% python3 -q
>>> import numpy as np
>>> from numpy import linalg as LA
>>> np.set_printoptions(suppress=True, linewidth=160)
>>> tidy = lambda a: np.round(a, 2) + 0
>>> f = np.array([-2, -1, 2, -3, -3, -3, -3, -3, 3, -3])
>>> r1 = np.array([1, 3, -3, -3, 2, -1, 3, 1])
>>> K = np.outer(f, r1)
>>> print(K)
[[-2 -6  6  6 -4  2 -6 -2]
 [-1 -3  3  3 -2  1 -3 -1]
 [ 2  6 -6 -6  4 -2  6  2]
 [-3 -9  9  9 -6  3 -9 -3]
 [-3 -9  9  9 -6  3 -9 -3]
 [-3 -9  9  9 -6  3 -9 -3]
 [-3 -9  9  9 -6  3 -9 -3]
 [-3 -9  9  9 -6  3 -9 -3]
 [ 3  9 -9 -9  6 -3  9  3]
 [-3 -9  9  9 -6  3 -9 -3]]
>>> r = LA.matrix_rank(K)
>>> r
np.int64(1)
>>> null = LA.svd(K)[2][r:].T
>>> print(np.allclose(K @ null, 0))
True
>>> rng = np.random.default_rng(283)
>>> A2 = K + rng.integers(-2, 3, (10, 1)) @ rng.integers(-2, 3, (1, 8))
>>> print(A2)
[[  0  -4   4   2  -6   4 -10  -6]
 [ -2  -4   4   5  -1   0  -1   1]
 [  1   5  -5  -4   5  -3   8   4]
 [ -2  -8   8   7  -7   4 -11  -5]
 [ -3  -9   9   9  -6   3  -9  -3]
 [ -3  -9   9   9  -6   3  -9  -3]
 [ -2  -8   8   7  -7   4 -11  -5]
 [ -1  -7   7   5  -8   5 -13  -7]
 [  2   8  -8  -7   7  -4  11   5]
 [ -4 -10  10  11  -5   2  -7  -1]]
>>> print(LA.matrix_rank(A2 - K, tol=1e-8))
1
>>> np.abs(A2 - K).sum(axis=1)
array([22, 11, 11, 11,  0,  0, 11, 22, 11, 11])
>>> F = np.load("out6.npy")
>>> print(F)
[[ 0.  0. -1.  2. -3.  4.  3.  5.  2.  4.  5.]
 [ 0.  0. -5.  3.  4.  5. -2. -3. -3.  2.  3.]
 [-1. -5.  0.  0.  0.  0.  0.  0.  0.  0.  0.]
 [ 2.  3.  0.  0.  0.  0.  0.  0.  0.  0.  0.]
 [-3.  4.  0.  0.  0.  0.  0.  0.  0.  0.  0.]
 [ 4.  5.  0.  0.  0.  0.  0.  0.  0.  0.  0.]
 [ 3. -2.  0.  0.  0.  0.  0.  0.  0.  0.  0.]
 [ 5. -3.  0.  0.  0.  0.  0.  0.  0.  0.  0.]
 [ 2. -3.  0.  0.  0.  0.  0.  0.  0.  0.  0.]
 [ 4.  2.  0.  0.  0.  0.  0.  0.  0.  0.  0.]
 [ 5.  3.  0.  0.  0.  0.  0.  0.  0.  0.  0.]]
>>> LA.lstsq(F[:-1].T, F[-1])[2]
np.int32(4)
>>> np.abs(np.diag(LA.qr(F)[1])) > 1e-9
array([ True,  True,  True,  True, False, False, False, False, False, False, False])
>>> tidy(np.trace(LA.pinv(F) @ F))
np.float64(4.0)
>>> np.all(LA.eigvalsh(F) > 0)
np.False_
>>> print([round(float(LA.det(F[:i, :i])), 2) + 0 for i in range(1, 12)])
[0.0, 0.0, 0.0, 49.0, 0.0, 0.0, 0.0, 0.0, 0.0, 0.0, 0.0]
>>> try:
...     LA.cholesky(F)
... except LA.LinAlgError as e:
...     print(repr(e))
... 
LinAlgError('Matrix is not positive definite')
>>> r = LA.matrix_rank(F)
>>> r
np.int64(4)
>>> null = LA.svd(F)[2][r:].T
>>> [int(LA.matrix_rank(np.delete(F, i, axis=0))) for i in range(11)]
[3, 3, 4, 4, 4, 4, 4, 4, 4, 4, 4]
>>> np.allclose(F @ null, 0)
True
>>> print(null.shape)
(11, 7)
>>> U, sig, Vt = LA.svd(F)
>>> evecs = Vt[:(sig > 1e-8).sum()]
>>> x0 = F[3] + 2 * F[8] + rng.integers(2) * np.eye(11)[2]
>>> print(x0)
[ 6. -3.  0.  0.  0.  0.  0.  0.  0.  0.  0.]
>>> LA.matrix_rank(np.vstack([F, x0]))
np.int64(4)
>>> tidy(LA.norm(x0 - evecs.T @ evecs @ x0))
np.float64(0.0)
>>> tidy(np.diag(evecs.T @ evecs))
array([1.  , 1.  , 0.23, 0.11, 0.26, 0.33, 0.14, 0.36, 0.14, 0.17, 0.28])
>>> x0 = np.array([1, -3, 0, 2, -2, 3, -2, -2, 0, 2, 2])
>>> print(F * x0)
[[  0.  -0.  -0.   4.   6.  12.  -6. -10.   0.   8.  10.]
 [  0.  -0.  -0.   6.  -8.  15.   4.   6.  -0.   4.   6.]
 [ -1.  15.   0.   0.  -0.   0.  -0.  -0.   0.   0.   0.]
 [  2.  -9.   0.   0.  -0.   0.  -0.  -0.   0.   0.   0.]
 [ -3. -12.   0.   0.  -0.   0.  -0.  -0.   0.   0.   0.]
 [  4. -15.   0.   0.  -0.   0.  -0.  -0.   0.   0.   0.]
 [  3.   6.   0.   0.  -0.   0.  -0.  -0.   0.   0.   0.]
 [  5.   9.   0.   0.  -0.   0.  -0.  -0.   0.   0.   0.]
 [  2.   9.   0.   0.  -0.   0.  -0.  -0.   0.   0.   0.]
 [  4.  -6.   0.   0.  -0.   0.  -0.  -0.   0.   0.   0.]
 [  5.  -9.   0.   0.  -0.   0.  -0.  -0.   0.   0.   0.]]
>>> F @ np.eye(11)[5]
array([4., 5., 0., 0., 0., 0., 0., 0., 0., 0., 0.])
>>> np.sign((F @ x0).round(6))
array([ 1.,  1.,  1., -1., -1., -1.,  1.,  1.,  1., -1., -1.])
>>> A2 = np.array([[0.6, -0.8, 0.1, 0.0],
...     [-2.1, 0.8, 1.3, -2.8],
...     [-0.1, -1.9, 0.4, -0.2],
...     [0.6, 0.2, -1.7, -0.3],
...     [0.0, 2.3, -0.5, 0.9],
...     [0.2, -0.8, -0.9, -1.1],
...     [0.3, -0.4, 0.2, 0.7]])
>>> C = np.array([[0.0, 0.0, 0.3, 0.5, -1.4, -1.4, 0.0, 0.5, -0.6, -0.6, 0.4, 1.3, -1.3],
...     [0.3, 0.9, 0.8, -1.5, -1.1, 0.3, 0.5, 0.0, -0.6, 0.6, -0.4, 0.3, 1.5],
...     [-0.4, -1.2, 1.3, -0.9, 1.7, -0.3, 0.3, -1.1, 1.6, -1.0, -0.7, 0.4, -0.3],
...     [-0.4, -1.3, -0.1, 0.1, 0.0, 1.3, -0.8, 0.4, -1.1, -0.3, -0.3, 0.3, 1.0]])
>>> X = A2 @ C
>>> tidy(X)
array([[-0.28, -0.84, -0.33,  1.41,  0.21, -1.11, -0.37,  0.19,  0.28, -0.94,  0.49,  0.58, -2.01],
       [ 0.84,  2.8 ,  1.98, -3.7 ,  4.27, -0.85,  3.03, -3.6 ,  5.94,  1.28, -1.23, -2.81,  0.74],
       [-0.65, -1.93, -1.01,  2.42,  2.91, -0.81, -0.67, -0.57,  2.06, -1.42,  0.5 , -0.6 , -3.04],
       [ 0.86,  2.61, -1.84,  1.5 , -3.95, -0.66, -0.17,  2.05, -2.87,  1.55,  1.44,  0.07, -0.27],
       [ 0.53,  1.5 ,  1.1 , -2.91, -3.38,  2.01,  0.28,  0.91, -3.17,  1.61, -0.84,  0.76,  4.5 ],
       [ 0.56,  1.79, -1.64,  2.  , -0.93, -1.68,  0.21,  0.65,  0.13,  0.63,  1.36, -0.67, -2.29],
       [-0.48, -1.51, -0.04,  0.64,  0.36,  0.31, -0.7 ,  0.21, -0.39, -0.83, -0.07,  0.56, -0.35]])
>>> # looks like rank 4
>>> r = LA.matrix_rank(X)
>>> r
np.int64(4)
>>> null = LA.svd(X)[2][r:].T
>>> null.shape
(13, 9)
>>> [int(LA.matrix_rank(X[:i])) for i in range(1, len(X) + 1)]
[1, 2, 3, 4, 4, 4, 4]
>>> LA.matrix_rank(X.T @ X), LA.matrix_rank(X @ X.T)
(np.int64(4), np.int64(4))
